% ipython --no-banner

In [1]: import numpy as np

In [2]: from numpy import linalg as LA

In [3]: np.set_printoptions(precision=2, suppress=True, linewidth=140, legacy="1.25")

In [4]: tidy = lambda a: np.round(a, 2) + 0

In [5]: feats = np.load("arr.npy")

In [6]: feats
Out[6]: 
array([[1, 0, 0, 0],
       [2, 1, 0, 0],
       [0, 2, 2, 0],
       [2, 2, 0, 1]])

In [7]: O, evecs = LA.qr(feats[:, :3])[0], LA.qr(feats[:, 3:])[0]

In [8]: sv = LA.svd(O.T @ evecs, compute_uv=False)

In [9]: (sv > 0.9).sum()
Out[9]: 1

In [10]: tidy(LA.norm(O @ O.T - evecs @ evecs.T, 2))
Out[10]: 1.0

In [11]: tidy(np.degrees(np.arccos(sv.clip(0, 1))))
Out[11]: array([19.47])

In [12]: M2 = feats[0, 0] * feats[1:] - np.outer(feats[1:, 0], feats[0])

In [13]: M2
Out[13]: 
array([[0, 1, 0, 0],
       [0, 2, 2, 0],
       [0, 2, 0, 1]])

In [14]: np.flatnonzero(~M2.round(6).any(axis=1))
Out[14]: array([], dtype=int64)

In [15]: ev, evecs = LA.eig(feats)

In [16]: tidy(np.sort(LA.eigvals(feats.T)))
Out[16]: array([1., 1., 1., 2.])

In [17]: tidy(np.sort(LA.eigvals(LA.inv(feats))))
Out[17]: array([0.5, 1. , 1. , 1. ])

In [18]: np.prod(ev)
Out[18]: 2.0

In [19]: feats @ evecs[:, 0] - ev[0] * evecs[:, 0]
Out[19]: array([0., 0., 0., 0.])

In [20]: tidy(np.sort(LA.eigvals(feats @ feats)))
Out[20]: array([1., 1., 1., 4.])

In [21]: tidy(LA.norm(feats, axis=0))
Out[21]: array([3., 3., 2., 1.])

In [22]: tidy(LA.norm(feats, axis=1))
Out[22]: array([1.  , 2.24, 2.83, 3.  ])

In [23]: tidy(LA.norm(feats[0] - feats[3]))
Out[23]: 2.45

In [24]: LA.norm(feats, axis=1).argmax()
Out[24]: 3

In [25]: tidy(LA.norm(feats) ** 2 / LA.norm(feats, 2) ** 2)
Out[25]: 1.42

In [26]: tidy(LA.norm(feats, 1)), tidy(LA.norm(feats, np.inf))
Out[26]: (5.0, 5.0)

In [27]: tidy(LA.norm(feats, "nuc"))
Out[27]: 7.58

In [28]: M2 = np.array([[4]])

In [29]: W2 = np.array([[4, 9], [8, -7]])

In [30]: M = np.block([[M2, np.array([[-3, 3]])], [np.zeros((2, 1)), W2]])

In [31]: M
Out[31]: 
array([[ 4., -3.,  3.],
       [ 0.,  4.,  9.],
       [ 0.,  8., -7.]])

In [32]: x0 = np.array([-3, 1, 2])

In [33]: y = M @ x0

In [34]: y
Out[34]: array([-9., 22., -6.])

In [35]: tidy(LA.solve(M, y))
Out[35]: array([-3.,  1.,  2.])

In [36]: tidy(LA.solve(M, M[:, 0]))
Out[36]: array([1., 0., 0.])
